>>> import numpy as np
>>> import numpy.linalg as la
>>> np.set_printoptions(precision=3, suppress=True, linewidth=100)
>>> M = np.load("x.npy")
>>> M.round(3) + 0
array([[  3.907, -15.599,   5.861],
       [  1.892,  -7.711,   3.101],
       [  0.521,  -3.379,   1.531],
       [  0.008,  -2.02 ,   1.008],
       [ -0.058,  -1.855,   0.942],
       [ -0.083,  -1.795,   0.917],
       [ -0.348,  -0.332,   0.185],
       [  0.   ,   0.   ,   0.   ],
       [  0.502,   0.572,  -0.26 ],
       [  0.791,   0.967,  -0.424],
       [  1.361,   1.878,  -0.781],
       [  2.032,   3.157,  -1.261],
       [  2.441,   4.034,  -1.582],
       [  2.657,   4.527,  -1.761],
       [  3.268,   6.023,  -2.298],
       [  3.744,   7.287,  -2.748],
       [  5.017,  11.056,  -4.072],
       [  5.366,  12.185,  -4.466],
       [  5.533,  12.737,  -4.658],
       [  5.591,  12.933,  -4.726],
       [  6.05 ,  14.504,  -5.271],
       [  6.462,  15.968,  -5.778],
       [  7.632,  20.394,  -7.303],
       [  8.018,  21.936,  -7.833],
       [  8.306,  23.112,  -8.237],
       [ 10.312,  31.879, -11.235],
       [ 11.453,  37.296, -13.08 ]])
>>> B = np.array([[1, 1], [3, 0], [3, 2]])
>>> np.einsum("ij->j", M)
array([102.376, 209.755, -74.229])
>>> np.vstack([M, B.T]).shape
(29, 3)
>>> print(la.matrix_rank(M @ B))
2
>>> F = np.array([[7.0, 5.0, -2.0], [3.0, 3.0, -5.0], [0.0, 0.0, 0.0]])
>>> # rows and columns are dependent
>>> left, sigma, vt = la.svd(F)
>>> evecs = vt[:(sigma > 1e-8).sum()]
>>> rng = np.random.default_rng(233)
>>> x = F[0] + -2 * F[1] + rng.integers(2) * np.eye(3)[2]
>>> x
array([ 1., -1.,  8.])
>>> np.diag(evecs.T @ evecs)
array([0.708, 0.321, 0.971])
>>> np.round(la.norm(x - evecs.T @ evecs @ x), 3)
np.float64(0.0)
>>> np.allclose(evecs.T @ evecs @ x, x)
True
>>> Xc = M - M.mean(axis=0)
>>> evecs = la.svd(Xc)[2][:2]
>>> B = Xc - Xc @ evecs.T @ evecs
>>> np.diag(evecs.T @ evecs)
array([1.   , 0.882, 0.119])
>>> B.std(axis=0)
array([0.003, 0.053, 0.145])
>>> np.round(np.cov(Xc @ evecs.T, rowvar=False), 3) + 0
array([[171.806,   0.   ],
       [  0.   ,   2.279]])
>>> D = la.norm(M[:, None] - M[None], axis=-1)
>>> np.unravel_index(D.round(6).argmax(), D.shape)
(np.int64(0), np.int64(26))
>>> D[19].round(6).argsort(kind="stable")[:4]
array([19, 18, 17, 20])
>>> D.mean(axis=1).argmax()
np.int64(26)
>>> la.matrix_rank(D ** 2)
np.int64(5)
>>> T = np.stack([F, -1 * F, F[::-1]])
>>> la.norm(T, axis=(1, 2))
array([11., 11., 11.])
>>> print(np.einsum("bij,cij->bc", T, T))
[[ 121. -121.   43.]
 [-121.  121.  -43.]
 [  43.  -43.  121.]]
>>> la.matrix_rank(T.reshape(3, -1))
np.int64(2)
>>> T.sum(axis=0)
array([[ 0.,  0.,  0.],
       [ 3.,  3., -5.],
       [ 7.,  5., -2.]])
>>> r = la.matrix_rank(F)
>>> r
np.int64(2)
>>> null = la.svd(F)[2][r:].T
>>> np.allclose(F @ null, 0)
True
>>> [int(la.matrix_rank(F[:i])) for i in range(1, len(F) + 1)]
[1, 2, 2]
>>> A = np.loadtxt("mat.csv", delimiter=",")
>>> A
array([[15.,  2., -5.],
       [-4., 15.,  1.],
       [ 4.,  4., 16.]])
>>> q, Rm = la.qr(A)
>>> q.shape, Rm.shape
((3, 3), (3, 3))
>>> print(q)
[[-0.936 -0.18  -0.303]
 [ 0.25  -0.946 -0.208]
 [-0.25  -0.27   0.93 ]]
>>> x = np.array([0, 3, 0])
>>> y = A @ x
>>> coef, lr = np.zeros(3), 1 / la.norm(A, 2) ** 2
>>> for i in range(30):
...     coef -= lr * A.T @ (A @ coef - y)
...     if i % 5 == 0: print(i, round(la.norm(A @ coef - y), 3))
... 
0 14.473
5 0.225
10 0.004
15 0.0
20 0.0
25 0.0
>>> coef.round(3) + 0
array([0., 3., 0.])
>>> x = np.array([-3, 0, -1])
>>> y = A @ x
>>> y
array([-40.,  11., -28.])
>>> np.round(la.solve(A, y + A[:, 2]), 3) + 0
array([-3.,  0.,  0.])
>>> print(np.round(la.solve(A, A[:, 1]), 3) + 0)
[0. 1. 0.]
>>> la.norm(A, axis=1)
array([15.937, 15.556, 16.971])
>>> print(round(float(la.norm(A, "nuc")), 3))
48.17
>>> np.round(la.norm(A[1] - A[2]), 3)
np.float64(20.248)
>>> B = A / la.norm(A, axis=1, keepdims=True)
>>> gram = B @ B.T
>>> gram[0]
array([ 1.   , -0.141, -0.044])
>>> print(la.norm(B, axis=1))
[1. 1. 1.]
>>> gram
array([[ 1.   , -0.141, -0.044],
       [-0.141,  1.   ,  0.227],
       [-0.044,  0.227,  1.   ]])
>>> X = np.array([[0.13, -0.39, -0.65],
...     [-0.11, 0.33, 0.55],
...     [0.03, -0.09, -0.15],
...     [-0.02, 0.06, 0.1]])
>>> X
array([[ 0.13, -0.39, -0.65],
       [-0.11,  0.33,  0.55],
       [ 0.03, -0.09, -0.15],
       [-0.02,  0.06,  0.1 ]])
>>> left, sigma, vt = la.svd(X)
>>> np.argmax(sigma[:-1] / (sigma[1:] + 1e-6)) + 1
np.int64(1)
>>> B = left[:, :1] @ np.diag(sigma[:1]) @ vt[:1]
>>> round(float(la.norm(X - B) / la.norm(X)), 3)
0.0
>>> la.matrix_rank(B)
np.int64(1)
>>> la.matrix_rank(X, rtol=0.05)
np.int64(1)
>>> print([round(float(x), 3) for x in la.svd(X, compute_uv=False)[:3]])
[1.03, 0.0, 0.0]
>>> la.matrix_rank(X, rtol=0.1)
np.int64(1)
>>> la.cond(X) > 100
np.True_
>>> arr = np.array([[0.1, -1.1, -0.4],
...     [0.6, 0.2, -0.6],
...     [-1.4, 0.2, -0.4],
...     [1.2, -1.2, -1.4],
...     [-0.1, 0.1, -0.5],
...     [-1.3, -0.7, -0.3],
...     [1.3, -1.2, 1.7],
...     [0.1, 1.2, 2.1],
...     [0.3, 1.8, -0.9],
...     [-0.3, -0.3, -0.2],
...     [0.5, -0.3, -0.6],
...     [-1.3, -0.5, 1.0],
...     [-1.8, 0.0, 1.8],
...     [0.6, -0.7, 1.1],
...     [-2.5, 1.5, -0.5]])
>>> arr[:, 0] = 2 * arr[:, 2] + 0.3 * rng.normal(size=15)
>>> arr
array([[-0.411, -1.1  , -0.4  ],
       [-0.77 ,  0.2  , -0.6  ],
       [-0.382,  0.2  , -0.4  ],
       [-2.911, -1.2  , -1.4  ],
       [-0.697,  0.1  , -0.5  ],
       [-0.661, -0.7  , -0.3  ],
       [ 3.397, -1.2  ,  1.7  ],
       [ 3.59 ,  1.2  ,  2.1  ],
       [-2.188,  1.8  , -0.9  ],
       [-0.378, -0.3  , -0.2  ],
       [-0.945, -0.3  , -0.6  ],
       [ 2.282, -0.5  ,  1.   ],
       [ 3.96 ,  0.   ,  1.8  ],
       [ 2.352, -0.7  ,  1.1  ],
       [-0.865,  1.5  , -0.5  ]])
>>> Xc = arr - arr.mean(axis=0)
>>> evecs = la.svd(Xc)[2][:2]
>>> B = Xc - Xc @ evecs.T @ evecs
>>> la.norm(B, axis=1).round(6).argmax()
np.int64(7)
>>> B.std(axis=0)
array([0.055, 0.007, 0.108])
>>> np.round(np.cov(Xc @ evecs.T, rowvar=False), 3) + 0
array([[5.902, 0.   ],
       [0.   , 0.883]])
